$ python -q
>>> import numpy as np
>>> np.set_printoptions(precision=3, suppress=True, linewidth=140)
>>> f = np.array([1, 0, 3, 1, 2, 0, 2, 3, 3, 1])
>>> E = np.array([np.roll(f, i) for i in range(10)])
>>> print(E)
[[1 0 3 1 2 0 2 3 3 1]
 [1 1 0 3 1 2 0 2 3 3]
 [3 1 1 0 3 1 2 0 2 3]
 [3 3 1 1 0 3 1 2 0 2]
 [2 3 3 1 1 0 3 1 2 0]
 [0 2 3 3 1 1 0 3 1 2]
 [2 0 2 3 3 1 1 0 3 1]
 [1 2 0 2 3 3 1 1 0 3]
 [3 1 2 0 2 3 3 1 1 0]
 [0 3 1 2 0 2 3 3 1 1]]
>>> f = np.array([2, -1])
>>> np.convolve(E[7], f)
array([ 2,  3, -2,  4,  4,  3, -1,  1, -1,  6, -3])
>>> np.polyval(f, E[7])
array([ 1,  3, -1,  3,  5,  5,  1,  1, -1,  5])
>>> np.cross(E[7, :3], E[4, :3])
array([ 6, -3, -1])
>>> print(np.array([np.convolve(row, f, "same") for row in E]))
[[ 2 -1  6 -1  3 -2  4  4  3 -1]
 [ 2  1 -1  6 -1  3 -2  4  4  3]
 [ 6 -1  1 -1  6 -1  3 -2  4  4]
 [ 6  3 -1  1 -1  6 -1  3 -2  4]
 [ 4  4  3 -1  1 -1  6 -1  3 -2]
 [ 0  4  4  3 -1  1 -1  6 -1  3]
 [ 4 -2  4  4  3 -1  1 -1  6 -1]
 [ 2  3 -2  4  4  3 -1  1 -1  6]
 [ 6 -1  3 -2  4  4  3 -1  1 -1]
 [ 0  6 -1  3 -2  4  4  3 -1  1]]
>>> np.correlate(E[7], E[4], "full")
array([ 0,  2,  5,  5, 10,  9, 18, 19, 23, 17, 25, 22, 33, 19, 15,  8, 11,  9,  6])
>>> print(np.round(np.abs(np.linalg.eigvals(E)).max(), 3))
16.0
>>> print(np.round(np.linalg.det(E), 3))
18336.0
>>> M2 = E[0, 0] * E[1:] - np.outer(E[1:, 0], E[0])
>>> print(M2)
[[ 0  1 -3  2 -1  2 -2 -1  0  2]
 [ 0  1 -8 -3 -3  1 -4 -9 -7  0]
 [ 0  3 -8 -2 -6  3 -5 -7 -9 -1]
 [ 0  3 -3 -1 -3  0 -1 -5 -4 -2]
 [ 0  2  3  3  1  1  0  3  1  2]
 [ 0  0 -4  1 -1  1 -3 -6 -3 -1]
 [ 0  2 -3  1  1  3 -1 -2 -3  2]
 [ 0  1 -7 -3 -4  3 -3 -8 -8 -3]
 [ 0  3  1  2  0  2  3  3  1  1]]
>>> E[:, 0] / E[0, 0]
array([1., 1., 3., 3., 2., 0., 2., 1., 3., 0.])
>>> cov = M2.T @ M2
>>> np.linalg.matrix_rank(cov)
np.int64(9)
>>> cov
array([[  0,   0,   0,   0,   0,   0,   0,   0,   0,   0],
       [  0,  38, -48,   1, -31,  29, -20, -43, -55,   1],
       [  0, -48, 230,  62, 116, -67, 120, 244, 221,  34],
       [  0,   1,  62,  42,  37,  -3,  30,  75,  66,  26],
       [  0, -31, 116,  37,  74, -32,  61, 124, 120,  27],
       [  0,  29, -67,  -3, -32,  38, -32, -59, -67,   1],
       [  0, -20, 120,  30,  61, -32,  74, 131, 116,  16],
       [  0, -43, 244,  75, 124, -59, 131, 278, 240,  50],
       [  0, -55, 221,  66, 120, -67, 116, 240, 230,  41],
       [  0,   1,  34,  26,  27,   1,  16,  50,  41,  28]])
>>> np.allclose(cov, cov.T)
True
>>> K = np.array([[-3, -1, 0, 0, 0, 0],
...     [-3, -1, 0, 0, 0, 0],
...     [2, 1, 0, 0, 0, 0],
...     [0, 0, -3, -1, 0, 0],
...     [0, 0, -3, -1, 0, 0],
...     [0, 0, 2, 1, 0, 0],
...     [0, 0, 0, 0, -3, -1],
...     [0, 0, 0, 0, -3, -1],
...     [0, 0, 0, 0, 2, 1]])
>>> x = np.array([-3, -3, -2, 3, -2, -1])
>>> rhs = K @ x
>>> rhs
array([12, 12, -9,  3,  3, -1,  7,  7, -5])
>>> rng = np.random.default_rng(726825)
>>> rhs = rhs + 0.02 * rng.normal(size=9)
>>> print(rhs)
[11.985 11.992 -9.029  3.02   3.007 -0.988  6.962  6.989 -5.026]
>>> coef, *_ = np.linalg.lstsq(K, rhs)
>>> round(float(np.linalg.norm(rhs - K @ coef)), 3)
0.021
>>> coef.round()
array([-3., -3., -2.,  3., -2., -1.])
>>> np.round(K.T @ (rhs - K @ coef), 3) + 0
array([0., 0., 0., 0., 0., 0.])
>>> print(coef)
[-2.959 -3.111 -2.026  3.064 -1.95  -1.126]
